>>> import numpy as np
>>> import numpy.linalg as la
>>> np.set_printoptions(suppress=True, linewidth=120)
>>> M = np.load("w.npy")
>>> print(M)
[[-2.  1.  0.  0.  0.  0.  0.  0.  0.  0.  0.  0.  0.  0.  0.]
 [ 0. -2.  1.  0.  0.  0.  0.  0.  0.  0.  0.  0.  0.  0.  0.]
 [ 0.  0. -2.  1.  0.  0.  0.  0.  0.  0.  0.  0.  0.  0.  0.]
 [ 0.  0.  0. -2.  1.  0.  0.  0.  0.  0.  0.  0.  0.  0.  0.]
 [ 0.  0.  0.  0. -2.  1.  0.  0.  0.  0.  0.  0.  0.  0.  0.]
 [ 0.  0.  0.  0.  0. -2.  1.  0.  0.  0.  0.  0.  0.  0.  0.]
 [ 0.  0.  0.  0.  0.  0. -2.  1.  0.  0.  0.  0.  0.  0.  0.]
 [ 0.  0.  0.  0.  0.  0.  0. -2.  1.  0.  0.  0.  0.  0.  0.]
 [ 0.  0.  0.  0.  0.  0.  0.  0. -2.  1.  0.  0.  0.  0.  0.]
 [ 0.  0.  0.  0.  0.  0.  0.  0.  0. -2.  1.  0.  0.  0.  0.]
 [ 0.  0.  0.  0.  0.  0.  0.  0.  0.  0. -2.  1.  0.  0.  0.]
 [ 0.  0.  0.  0.  0.  0.  0.  0.  0.  0.  0. -2.  1.  0.  0.]
 [ 0.  0.  0.  0.  0.  0.  0.  0.  0.  0.  0.  0. -2.  1.  0.]
 [ 0.  0.  0.  0.  0.  0.  0.  0.  0.  0.  0.  0.  0. -2.  1.]
 [ 0.  0.  0.  0.  0.  0.  0.  0.  0.  0.  0.  0.  0.  0. -2.]]
>>> A2 = la.inv(M)
>>> print(np.round(la.cond(M), 1))
2.9
>>> print([int(la.matrix_rank(la.matrix_power(M, p))) for p in range(1, 16)])
[15, 15, 15, 15, 15, 15, 15, 15, 15, 15, 15, 15, 15, 15, 15]
>>> print(np.prod(np.diag(M)), np.round(la.det(M), 1))
-32768.0 -32768.0
>>> mat = -3 * np.eye(12) + np.eye(12, k=1)
>>> print(mat)
[[-3.  1.  0.  0.  0.  0.  0.  0.  0.  0.  0.  0.]
 [ 0. -3.  1.  0.  0.  0.  0.  0.  0.  0.  0.  0.]
 [ 0.  0. -3.  1.  0.  0.  0.  0.  0.  0.  0.  0.]
 [ 0.  0.  0. -3.  1.  0.  0.  0.  0.  0.  0.  0.]
 [ 0.  0.  0.  0. -3.  1.  0.  0.  0.  0.  0.  0.]
 [ 0.  0.  0.  0.  0. -3.  1.  0.  0.  0.  0.  0.]
 [ 0.  0.  0.  0.  0.  0. -3.  1.  0.  0.  0.  0.]
 [ 0.  0.  0.  0.  0.  0.  0. -3.  1.  0.  0.  0.]
 [ 0.  0.  0.  0.  0.  0.  0.  0. -3.  1.  0.  0.]
 [ 0.  0.  0.  0.  0.  0.  0.  0.  0. -3.  1.  0.]
 [ 0.  0.  0.  0.  0.  0.  0.  0.  0.  0. -3.  1.]
 [ 0.  0.  0.  0.  0.  0.  0.  0.  0.  0.  0. -3.]]
>>> rng = np.random.default_rng(766700)
>>> lab = rng.permutation(12)
>>> print(lab)
[ 9  8  5  6  4  3  2  0  1  7 10 11]
>>> A2 = mat[lab][:, lab]
>>> print(A2)
[[-3.  0.  0.  0.  0.  0.  0.  0.  0.  0.  1.  0.]
 [ 1. -3.  0.  0.  0.  0.  0.  0.  0.  0.  0.  0.]
 [ 0.  0. -3.  1.  0.  0.  0.  0.  0.  0.  0.  0.]
 [ 0.  0.  0. -3.  0.  0.  0.  0.  0.  1.  0.  0.]
 [ 0.  0.  1.  0. -3.  0.  0.  0.  0.  0.  0.  0.]
 [ 0.  0.  0.  0.  1. -3.  0.  0.  0.  0.  0.  0.]
 [ 0.  0.  0.  0.  0.  1. -3.  0.  0.  0.  0.  0.]
 [ 0.  0.  0.  0.  0.  0.  0. -3.  1.  0.  0.  0.]
 [ 0.  0.  0.  0.  0.  0.  1.  0. -3.  0.  0.  0.]
 [ 0.  1.  0.  0.  0.  0.  0.  0.  0. -3.  0.  0.]
 [ 0.  0.  0.  0.  0.  0.  0.  0.  0.  0. -3.  1.]
 [ 0.  0.  0.  0.  0.  0.  0.  0.  0.  0.  0. -3.]]
>>> print(np.trace(A2))
-36.0
